$ python -q
>>> import numpy as np
>>> np.set_printoptions(precision=2, suppress=True, linewidth=140, sign=" ")
>>> A = np.loadtxt("data.csv", delimiter=",")
>>> A
array([[ 0.5 ,  0.  ,  0.  ,  0.5 ,  0.  ,  0.  ,  0.  ],
       [ 0.  ,  1.  ,  0.  ,  0.  ,  0.  ,  0.  ,  0.  ],
       [ 0.  ,  0.  ,  0.5 ,  0.  ,  0.  ,  0.  ,  0.5 ],
       [ 0.  ,  0.  ,  0.  ,  1.  ,  0.  ,  0.  ,  0.  ],
       [ 0.  ,  0.2 ,  0.  ,  0.2 ,  0.2 ,  0.2 ,  0.2 ],
       [ 0.25,  0.25,  0.  ,  0.  ,  0.  ,  0.25,  0.25],
       [ 0.  ,  0.33,  0.  ,  0.33,  0.  ,  0.  ,  0.33]])
>>> rng = np.random.default_rng(21302)
>>> lab = rng.permutation(7)
>>> lab
array([ 3,  4,  0,  5,  1,  2,  6])
>>> out = A[lab][:, lab]
>>> np.diag(out)
array([ 1.  ,  0.2 ,  0.5 ,  0.25,  1.  ,  0.5 ,  0.33])
>>> round(float(np.trace(out)), 2)
3.78
>>> m1 = np.load("a.npy")
>>> m1
array([[ 0,  0,  0,  0,  0,  0,  0,  0],
       [ 3,  0, -3,  0,  0,  0,  0,  0]])
>>> # row 1 dominates
>>> T = np.stack([m1, 5 * m1, m1[::-1]])
>>> (T @ m1.T).shape
(3, 2, 2)
>>> np.linalg.matrix_rank(T.reshape(3, -1))
np.int64(2)
>>> np.linalg.norm(T, axis=(1, 2))
array([  4.24,  21.21,   4.24])
>>> np.linalg.matrix_rank(T)
array([ 1,  1,  1])
>>> np.einsum("bij,cij->bc", T, T)
array([[  18,   90,    0],
       [  90,  450,    0],
       [   0,    0,   18]])
>>> Uu, sig, Vt = np.linalg.svd(m1)
>>> sig
array([ 4.24,  0.  ])
>>> out = Uu[:, :1] @ np.diag(sig[:1]) @ Vt[:1]
>>> out
array([[ 0.,  0.,  0.,  0.,  0.,  0.,  0.,  0.],
       [ 3.,  0., -3.,  0.,  0.,  0.,  0.,  0.]])
>>> round(float(np.linalg.norm(m1 - out) / np.linalg.norm(m1)), 2)
0.0
>>> np.round(np.abs(m1 - out).max(), 2)
np.float64(0.0)
>>> Q, _ = np.linalg.qr(np.array([[0.2, -0.5, 0.2, 0.6],
...     [0.9, 0.2, 1.6, -0.3],
...     [1.2, -0.8, -0.1, 0.7],
...     [1.1, -0.3, -2.1, -0.5]]))
>>> evals = np.array([2, 1, 0, 0])
>>> F = Q @ np.diag(evals) @ Q.T
>>> F
array([[ 0.33, -0.26,  0.41,  0.07],
       [-0.26,  0.9 ,  0.29,  0.63],
       [ 0.41,  0.29,  1.07,  0.7 ],
       [ 0.07,  0.63,  0.7 ,  0.7 ]])
>>> Q, V = np.linalg.qr(A[:, :5])[0], np.linalg.qr(A[:, 5:])[0]
>>> sig = np.linalg.svd(Q.T @ V, compute_uv=False)
>>> np.degrees(np.arccos(sig.clip(0, 1)))
array([ 30.12,  41.75])
>>> np.round(np.linalg.norm(Q @ Q.T - V @ V.T, 2), 2)
np.float64(1.0)
>>> r = np.linalg.matrix_rank(F)
>>> r
np.int64(2)
>>> null = np.linalg.svd(F)[2][r:].T
>>> [int(np.linalg.matrix_rank(F[:, :j + 1])) for j in range(4)]
[1, 2, 2, 2]
>>> [int(np.linalg.matrix_rank(F[:i])) for i in range(1, len(F) + 1)]
[1, 2, 2, 2]
>>> null.shape
(4, 2)
>>> np.linalg.matrix_rank(F, rtol=0.1)
np.int64(2)
>>> feats = np.loadtxt("out3.csv", delimiter=",")
>>> feats
array([[ 1.,  0.,  0.],
       [ 1.,  1.,  0.],
       [-1., -1.,  1.]])
>>> lab = rng.permutation(3)
>>> out = feats[:, lab] * rng.choice([-1, 1], 3)
>>> out
array([[ 1., -0.,  0.],
       [ 1., -1.,  0.],
       [-1.,  1.,  1.]])
>>> Uu, _, Vt = np.linalg.svd(feats.T @ out)
>>> np.round(np.linalg.lstsq(feats, out)[0], 2) + 0
array([[ 1.,  0.,  0.],
       [ 0., -1.,  0.],
       [ 0.,  0.,  1.]])
>>> r0 = np.array([-2, -2])
>>> np.convolve(out[2], r0)
array([ 2.,  0., -4., -2.])
>>> np.array([np.convolve(row, r0, "same") for row in out])
array([[-2., -2.,  0.],
       [-2.,  0.,  2.],
       [ 2.,  0., -4.]])
>>> np.correlate(out[2], out[1], "full")
array([ 0.,  1., -2.,  0.,  1.])
>>> np.polyval(r0, out[2])
array([ 0., -4., -4.])
>>> out = np.linalg.inv(feats)
>>> np.allclose(out, feats.T)
False
>>> round(float(np.linalg.det(feats) * np.linalg.det(out)), 2)
1.0
>>> np.linalg.det(feats) * out
array([[ 1.,  0.,  0.],
       [-1.,  1.,  0.],
       [ 0.,  1.,  1.]])
>>> lab = rng.permutation(3)
>>> lab
array([ 0,  1,  2])
>>> out = feats[lab][:, lab]
>>> np.diag(out)
array([ 1.,  1.,  1.])
>>> np.sort(np.abs(np.linalg.eigvals(out)))
array([ 1.,  1.,  1.])
>>> np.trace(out)
np.float64(3.0)
>>> x0 = np.array([0, 4, 0])
>>> target = feats @ x0
>>> target
array([ 0.,  4., -4.])
>>> np.linalg.solve(feats, target)
array([ 0.,  4.,  0.])
>>> np.linalg.solve(feats, target + feats[:, 1])
array([ 0.,  5.,  0.])
>>> np.linalg.solve(feats, feats[:, 2])
array([ 0.,  0.,  1.])
>>> np.linalg.solve(feats, 3 * target)
array([  0.,  12.,   0.])
>>> arr = (rng.random((5, 5)) < 0.3) + np.eye(5)
>>> arr /= arr.sum(axis=1, keepdims=True)
>>> arr
array([[ 0.33,  0.  ,  0.33,  0.33,  0.  ],
       [ 0.  ,  1.  ,  0.  ,  0.  ,  0.  ],
       [ 0.  ,  0.  ,  1.  ,  0.  ,  0.  ],
       [ 0.33,  0.33,  0.  ,  0.33,  0.  ],
       [ 0.25,  0.25,  0.25,  0.  ,  0.25]])
>>> Uu, sig, Vt = np.linalg.svd(arr)
>>> np.argmax(sig[:-1] / (sig[1:] + 1e-6)) + 1
np.int64(4)
>>> sig.round(2) + 0
array([ 1.16,  1.05,  0.62,  0.29,  0.  ])
>>> out = Uu[:, :4] @ np.diag(sig[:4]) @ Vt[:4]
>>> round(np.abs(arr - out).max(), 2)
np.float64(0.0)
>>> np.round(np.linalg.norm(arr - out, 2), 2), round(sig[4], 2)
(np.float64(0.0), np.float64(0.0))
>>> np.linalg.matrix_rank(arr, rtol=0.05)
np.int64(4)
>>> round(np.linalg.norm(arr - out) / np.linalg.norm(arr), 2)
np.float64(0.0)
>>> np.linalg.matrix_rank(out)
np.int64(4)
